% python3 -q
>>> import numpy as np
>>> from numpy import linalg as LA
>>> np.set_printoptions(suppress=True, linewidth=140)
>>> rnd = lambda a: np.round(a, 1) + 0
>>> mat = np.load("a.npy")
>>> mat
array([[-3.,  4.,  4.],
       [ 0.,  5.,  8.],
       [ 0., -4., -7.]])
>>> blk = np.stack([mat, -1 * mat, mat[::-1]])
>>> blk.shape
(3, 3, 3)
>>> LA.matrix_rank(blk)
array([3, 3, 3])
>>> rnd(LA.norm(blk, axis=(1, 2)))
array([14., 14., 14.])
>>> np.allclose(mat, mat.T)
False
>>> rnd(np.sort(np.abs(LA.eigvals(mat))))
array([1., 3., 3.])
>>> (mat - mat.T) / 2
array([[ 0.,  2.,  2.],
       [-2.,  0.,  6.],
       [-2., -6.,  0.]])
>>> np.trace(mat)
np.float64(-5.0)
>>> rnd(LA.det(mat))
np.float64(9.0)
>>> np.allclose(mat @ mat.T, mat.T @ mat)
False
>>> rnd(np.abs(LA.eigvals(mat)).max())
np.float64(3.0)
>>> U, sv, VT = LA.svd(mat)
>>> np.argmax(sv[:-1] / (sv[1:] + 1e-6)) + 1
np.int64(2)
>>> rnd(sv)
array([13.6,  3. ,  0.2])
>>> A2 = U[:, :2] @ np.diag(sv[:2]) @ VT[:2]
>>> rnd(LA.norm(mat - A2, 2)), rnd(sv[2])
(np.float64(0.2), np.float64(0.2))
>>> M = np.load("test1.npy")
>>> M
array([[ -0.1,  -0.4,  -0.2],
       [  0.2,   0.4,   1. ],
       [  0.4,  -2.3,   0.1],
       [  0.1,   1.1,   1.4],
       [  1.9,  -0.2,   1. ],
       [  1. ,   1.5,   1. ],
       [ -0.4,   1.6,   1. ],
       [ -2.3,   1.3,   0.4],
       [  1.4,  -1.2,   2. ],
       [ -0.3,   0.6,  -2.2],
       [  1. ,  -0.1,   0.2],
       [ -0.5,   0.7,  -1.6],
       [ -0.2,  -0.5,  -2.7],
       [-30. ,   2. , -28. ],
       [ -0.3,   0.3,  -0.7],
       [  1.1,  -0.2,   2.1],
       [  0.1,   0.9,  -1.6],
       [ -0.6,  -1.4,  -0.5],
       [  0.5,   1.6,  -0.1],
       [  0.4,   0. ,  -2. ]])
>>> D = LA.norm(M[:, None] - M[None], axis=-1)
>>> D[10].round(6).argsort(kind="stable")[:4]
array([10,  0,  4,  1])
>>> np.flatnonzero(D[10] < D.mean() / 2)
array([ 0,  1,  2,  3,  4,  5,  6,  8,  9, 10, 11, 14, 15, 16, 17, 18, 19])
>>> np.unravel_index(D.round(6).argmax(), D.shape)
(np.int64(8), np.int64(13))
>>> D.shape
(20, 20)
>>> rnd(D[10])
array([ 1.2,  1.2,  2.3,  1.9,  1.2,  1.8,  2.3,  3.6,  2.1,  2.8,  0. ,  2.5,  3.2, 42. ,  1.6,  1.9,  2.2,  2.2,  1.8,  2.3])
>>> (D + 1e9 * np.eye(20)).round(6).argmin(axis=1)
array([14,  3, 17,  1, 10,  3,  3,  6, 15, 11,  0, 16, 19, 12,  0,  8, 11,  0,  5,  9])
>>> D.mean(axis=1).argmax()
np.int64(13)
